% python3 -q
>>> import numpy as np
>>> np.set_printoptions(precision=2, suppress=True, linewidth=140)
>>> def tidy(a):
...     return np.round(a, 2) + 0
... 
>>> M = np.load("w.npy")
>>> M
array([[ 2,  0,  2, -2],
       [ 2,  0,  2, -2],
       [ 4,  2,  4,  0],
       [ 5,  3,  5,  1],
       [ 3,  1,  3, -1],
       [ 5,  3,  5,  1]])
>>> # columns 0 and 2 are equal
>>> rank = np.linalg.matrix_rank(M)
>>> rank
np.int64(2)
>>> null = np.linalg.svd(M)[2][rank:].T
>>> [int(np.linalg.matrix_rank(M[:, :j + 1])) for j in range(4)]
[1, 2, 2, 2]
>>> [int(np.linalg.matrix_rank(M[:i])) for i in range(1, len(M) + 1)]
[1, 1, 2, 2, 2, 2]
>>> tidy(null @ null.T)
array([[ 0.55, -0.18, -0.45,  0.09],
       [-0.18,  0.73, -0.18, -0.36],
       [-0.45, -0.18,  0.55,  0.09],
       [ 0.09, -0.36,  0.09,  0.18]])
>>> M.reshape(2, -1)
array([[ 2,  0,  2, -2,  2,  0,  2, -2,  4,  2,  4,  0],
       [ 5,  3,  5,  1,  3,  1,  3, -1,  5,  3,  5,  1]])
>>> M.reshape(6, 5)
Traceback (most recent call last):
  File "<python-input-13>", line 1, in <module>
    M.reshape(6, 5)
    ~~~~~~~~~^^^^^^
ValueError: cannot reshape array of size 24 into shape (6,5)
>>> M.ravel(order="F")
array([ 2,  2,  4,  5,  3,  5,  0,  0,  2,  3,  1,  3,  2,  2,  4,  5,  3,  5, -2, -2,  0,  1, -1,  1])
>>> T = M.reshape(6, 2, -1)
>>> T.shape
(6, 2, 2)
>>> np.swapaxes(T, 1, 2)[4]
array([[ 3,  3],
       [ 1, -1]])
>>> T[:, 0]
array([[2, 0],
       [2, 0],
       [4, 2],
       [5, 3],
       [3, 1],
       [5, 3]])
>>> T.sum(axis=1)
array([[ 4, -2],
       [ 4, -2],
       [ 8,  2],
       [10,  4],
       [ 6,  0],
       [10,  4]])
>>> x0 = np.array([-1, -2, 2, 3])
>>> np.linalg.norm(M @ x0) <= np.linalg.norm(M, 2) * np.linalg.norm(x0) + 1e-9
np.True_
>>> (M * x0).sum(axis=1)
array([-4, -4,  0,  2, -2,  2])
>>> M @ np.ones(4)
array([ 2.,  2., 10., 14.,  6., 14.])
>>> M @ (2 * x0)
array([-8, -8,  0,  4, -4,  4])
>>> M @ x0
array([-4, -4,  0,  2, -2,  2])
>>> M @ np.eye(4)[3]
array([-2., -2.,  0.,  1., -1.,  1.])
>>> feats = np.load("mat.npy")
>>> feats
array([[-3.,  0.,  0.,  0.,  0.,  0.,  0.,  0.,  0.],
       [ 0., -2.,  1.,  2.,  1.,  0.,  1.,  0.,  1.],
       [ 0.,  1., -2.,  2.,  1.,  0.,  1.,  0.,  1.],
       [ 0.,  2.,  2.,  1.,  2.,  0.,  2.,  0.,  2.],
       [ 0.,  1.,  1.,  2., -2.,  0.,  1.,  0.,  1.],
       [ 0.,  0.,  0.,  0.,  0., -3.,  0.,  0.,  0.],
       [ 0.,  1.,  1.,  2.,  1.,  0., -2.,  0.,  1.],
       [ 0.,  0.,  0.,  0.,  0.,  0.,  0., -3.,  0.],
       [ 0.,  1.,  1.,  2.,  1.,  0.,  1.,  0., -2.]])
>>> # 4 groups of indices that never mix
>>> w, evecs = np.linalg.eigh(feats)
>>> tidy(np.abs(evecs[:, -1]))
array([0.  , 0.33, 0.33, 0.67, 0.33, 0.  , 0.33, 0.  , 0.33])
>>> tidy(np.linalg.eigvalsh(feats + -2 * np.eye(9)))
array([-5., -5., -5., -5., -5., -5., -5., -5.,  4.])
>>> tidy(np.linalg.eigvalsh(feats @ feats))
array([ 9.,  9.,  9.,  9.,  9.,  9.,  9.,  9., 36.])
>>> tidy(evecs @ np.diag(w) @ evecs.T)
array([[-3.,  0.,  0.,  0.,  0.,  0.,  0.,  0.,  0.],
       [ 0., -2.,  1.,  2.,  1.,  0.,  1.,  0.,  1.],
       [ 0.,  1., -2.,  2.,  1.,  0.,  1.,  0.,  1.],
       [ 0.,  2.,  2.,  1.,  2.,  0.,  2.,  0.,  2.],
       [ 0.,  1.,  1.,  2., -2.,  0.,  1.,  0.,  1.],
       [ 0.,  0.,  0.,  0.,  0., -3.,  0.,  0.,  0.],
       [ 0.,  1.,  1.,  2.,  1.,  0., -2.,  0.,  1.],
       [ 0.,  0.,  0.,  0.,  0.,  0.,  0., -3.,  0.],
       [ 0.,  1.,  1.,  2.,  1.,  0.,  1.,  0., -2.]])
